% python3 -q
>>> import numpy as np
>>> import numpy.linalg as la
>>> np.set_printoptions(suppress=True, linewidth=200)
>>> W0 = np.array([[-1, 3, -1, -3],
...     [3, -2, -3, -3],
...     [2, 0, -2, -3],
...     [-3, 1, 3, 3],
...     [1, -2, 0, -2],
...     [1, -2, 1, 1]])
>>> W0[-1] = W0[0] + -3 * W0[1]
>>> W0
array([[ -1,   3,  -1,  -3],
       [  3,  -2,  -3,  -3],
       [  2,   0,  -2,  -3],
       [ -3,   1,   3,   3],
       [  1,  -2,   0,  -2],
       [-10,   9,   8,   6]])
>>> x = np.array([3, 3, 3, 4])
>>> y = W0 @ x
>>> coef, lr = np.zeros(4), 1 / la.norm(W0, 2) ** 2
>>> for i in range(6):
...     coef -= lr * W0.T @ (W0 @ coef - y)
...     if i % 2 == 0: print(i, round(la.norm(W0 @ coef - y), 2))
... 
0 10.81
2 9.46
4 8.38
>>> round(float(la.cond(W0)), 2)
34.44
>>> X = np.load("m.npy")
>>> X
array([[ 4,  9,  4,  1],
       [ 2,  9,  9,  3],
       [ 5,  7,  9,  1],
       [ 2,  6,  0,  9],
       [ 8, 27, 22,  7]])
>>> rng = np.random.default_rng(484049)
>>> out = X + rng.integers(-2, 3, (5, 1)) @ rng.integers(-2, 3, (1, 4))
>>> out
array([[ 0, 11,  8, -3],
       [ 0, 10, 11,  1],
       [ 5,  7,  9,  1],
       [ 4,  5, -2, 11],
       [ 4, 29, 26,  3]])
>>> np.abs(out - X).sum(axis=1)
array([14,  7,  0,  7, 14])
>>> P = X @ la.solve(X.T @ X, X.T)
>>> np.allclose(P @ P, P)
True
>>> np.round((np.eye(5) - P) @ X, 2) + 0
array([[0., 0., 0., 0.],
       [0., 0., 0., 0.],
       [0., 0., 0., 0.],
       [0., 0., 0., 0.],
       [0., 0., 0., 0.]])
>>> la.matrix_rank(np.eye(5) - P)
np.int64(1)
>>> P.round(2) + 0
array([[ 0.83, -0.33,  0.  ,  0.  ,  0.17],
       [-0.33,  0.33,  0.  ,  0.  ,  0.33],
       [ 0.  ,  0.  ,  1.  ,  0.  ,  0.  ],
       [ 0.  ,  0.  ,  0.  ,  1.  ,  0.  ],
       [ 0.17,  0.33,  0.  ,  0.  ,  0.83]])
>>> A = np.array([[-2, -1, -1, -2, -2],
...     [0, 1, -2, 2, -1],
...     [2, 1, 0, -2, 0],
...     [0, -1, 0, 2, 2]])
>>> A[-1] = A[0] + 5 * A[1]
>>> A
array([[ -2,  -1,  -1,  -2,  -2],
       [  0,   1,  -2,   2,  -1],
       [  2,   1,   0,  -2,   0],
       [ -2,   4, -11,   8,  -7]])
>>> la.matrix_rank(A, rtol=0.1)
np.int64(3)
>>> round(float(la.norm(A, 2) / la.norm(A)), 2)
0.96
>>> np.argsort(-la.norm(A, axis=0).round(6), kind="stable")[:3]
array([2, 3, 4])
>>> [round(float(x), 2) for x in la.svd(A, compute_uv=False)[:3]]
[16.27, 3.78, 2.82]
>>> la.cond(A) > 100
np.True_
>>> left, sv, Vt = la.svd(A)
>>> sv.round(2) + 0
array([16.27,  3.78,  2.82,  0.  ])
>>> out = left[:, :3] @ np.diag(sv[:3]) @ Vt[:3]
>>> np.round(la.norm(A - out) / la.norm(A), 2)
np.float64(0.0)
>>> la.matrix_rank(A, rtol=0.05)
np.int64(3)
>>> round(float(np.abs(A - out).max()), 2)
0.0
>>> u, g = A[2], A[0]
>>> u @ g
np.int64(-1)
>>> pr = (u @ g) / (u @ u) * u
>>> np.round(g - pr, 2)
array([-1.78, -0.89, -1.  , -2.22, -2.  ])
>>> np.outer(u, g)
array([[-4, -2, -2, -4, -4],
       [-2, -1, -1, -2, -2],
       [ 0,  0,  0,  0,  0],
       [ 4,  2,  2,  4,  4],
       [ 0,  0,  0,  0,  0]])
>>> (g - pr) @ u
np.float64(0.0)
>>> E = np.load("arr.npy")
>>> E.round(2)
array([[ 2.92, -0.67, -0.15],
       [ 0.25,  0.45,  2.96],
       [ 0.64,  2.89, -0.49]])
>>> ang = np.radians(30)
>>> R = np.eye(5)
>>> R[4, 4] = R[0, 0] = np.cos(ang)
>>> R[4, 0], R[0, 4] = -np.sin(ang), np.sin(ang)
>>> R.round(2)
array([[ 0.87,  0.  ,  0.  ,  0.  ,  0.5 ],
       [ 0.  ,  1.  ,  0.  ,  0.  ,  0.  ],
       [ 0.  ,  0.  ,  1.  ,  0.  ,  0.  ],
       [ 0.  ,  0.  ,  0.  ,  1.  ,  0.  ],
       [-0.5 ,  0.  ,  0.  ,  0.  ,  0.87]])
>>> out = A @ R.T
>>> np.allclose(la.norm(A, axis=1), la.norm(out, axis=1))
True
>>> out.round(2)
array([[ -2.73,  -1.  ,  -1.  ,  -2.  ,  -0.73],
       [ -0.5 ,   1.  ,  -2.  ,   2.  ,  -0.87],
       [  1.73,   1.  ,   0.  ,  -2.  ,  -1.  ],
       [ -5.23,   4.  , -11.  ,   8.  ,  -5.06]])
